% python3 -q
>>> import numpy as np
>>> from numpy import linalg as LA
>>> np.set_printoptions(suppress=True, linewidth=100)
>>> F = np.load("dump.npy")
>>> F
array([[ 7,  0,  0,  0],
       [ 0, -6,  0,  0],
       [ 0,  0, -4,  0],
       [ 0,  0,  0, -2]])
>>> x = np.array([2, 4, 5, 1])
>>> np.einsum("ij,j->i", F, x)
array([ 14, -24, -20,  -2])
>>> F @ np.eye(4)[2]
array([ 0.,  0., -4.,  0.])
>>> mat = np.load("test4.npy")
>>> mat
array([[-5,  9, -5,  9],
       [-8, -9, -8, -9],
       [-5,  9, -5,  9],
       [-8, -9, -8, -9]])
>>> x = np.array([3, 0, -3, 5])
>>> target = F @ x
>>> target
array([ 21,   0,  12, -10])
>>> np.round(LA.solve(F, target), 1)
array([ 3., -0., -3.,  5.])
>>> np.round(LA.solve(F.T, F[3]), 1)
array([ 0., -0., -0.,  1.])
>>> print(np.round(LA.solve(F, F[:, 0]), 1))
[ 1. -0. -0. -0.]
>>> np.round(LA.solve(F, target + F[:, 3]), 1)
array([ 3., -0., -3.,  6.])
>>> r0, r1 = mat[0], mat[1]
>>> r0 @ r1
np.int64(-82)
>>> r0 @ r0
np.int64(212)
>>> p = (r0 @ r1) / (r0 @ r0) * r0
>>> print(LA.matrix_rank(np.outer(r0, r1)))
1
>>> np.outer(r0, r1)
array([[ 40,  45,  40,  45],
       [-72, -81, -72, -81],
       [ 40,  45,  40,  45],
       [-72, -81, -72, -81]])
>>> np.round(LA.norm(r0 + r1) ** 2 + LA.norm(r0 - r1) ** 2, 1)
np.float64(1004.0)
>>> np.round(r1 - p, 1)
array([-9.9, -5.5, -9.9, -5.5])
>>> print(p.round(1))
[ 1.9 -3.5  1.9 -3.5]
>>> Y = mat[0, 0] * mat[1:] - np.outer(mat[1:, 0], mat[0])
>>> Y
array([[  0, 117,   0, 117],
       [  0,   0,   0,   0],
       [  0, 117,   0, 117]])
>>> np.flatnonzero(~Y.round(6).any(axis=1))
array([1])
>>> print(mat[:, 0] / mat[0, 0])
[1.  1.6 1.  1.6]
>>> mat @ mat
array([[ -94, -252,  -94, -252],
       [ 224,   18,  224,   18],
       [ -94, -252,  -94, -252],
       [ 224,   18,  224,   18]])
>>> np.allclose(mat, mat.T)
False
>>> LA.determinant(mat)
Traceback (most recent call last):
  File "<python-input-32>", line 1, in <module>
    LA.determinant(mat)
    ^^^^^^^^^^^^^^
AttributeError: module 'numpy.linalg' has no attribute 'determinant'
>>> (mat - mat.T) / 2
array([[ 0. ,  8.5,  0. ,  8.5],
       [-8.5,  0. , -8.5,  0. ],
       [ 0. ,  8.5,  0. ,  8.5],
       [-8.5,  0. , -8.5,  0. ]])
>>> np.allclose(mat @ mat.T, mat.T @ mat)
False
>>> arr = np.load("sample4.npy")
>>> arr
array([[-2,  0,  0,  0],
       [ 0,  3,  0,  1],
       [ 0,  0,  1,  0],
       [ 0, -2,  0,  0]])
>>> def softmax(z):
...     e = np.exp(z - z.max(axis=-1, keepdims=True))
...     return e / e.sum(axis=-1, keepdims=True)
... 
>>> np.round(softmax(10 * arr[2]), 1) + 0
array([0., 0., 1., 0.])
>>> S = arr @ arr.T / np.sqrt(4)
>>> softmax(S).round(6).argmax(axis=1)
array([0, 1, 2, 3])
>>> np.round(softmax(S + np.triu(np.full(S.shape, -np.inf), 1)), 1) + 0
array([[1. , 0. , 0. , 0. ],
       [0. , 1. , 0. , 0. ],
       [0.3, 0.3, 0.5, 0. ],
       [0.1, 0. , 0.1, 0.8]])
>>> np.round(softmax(S)[2] @ arr, 1)
array([-0.4,  0.2,  0.4,  0.2])
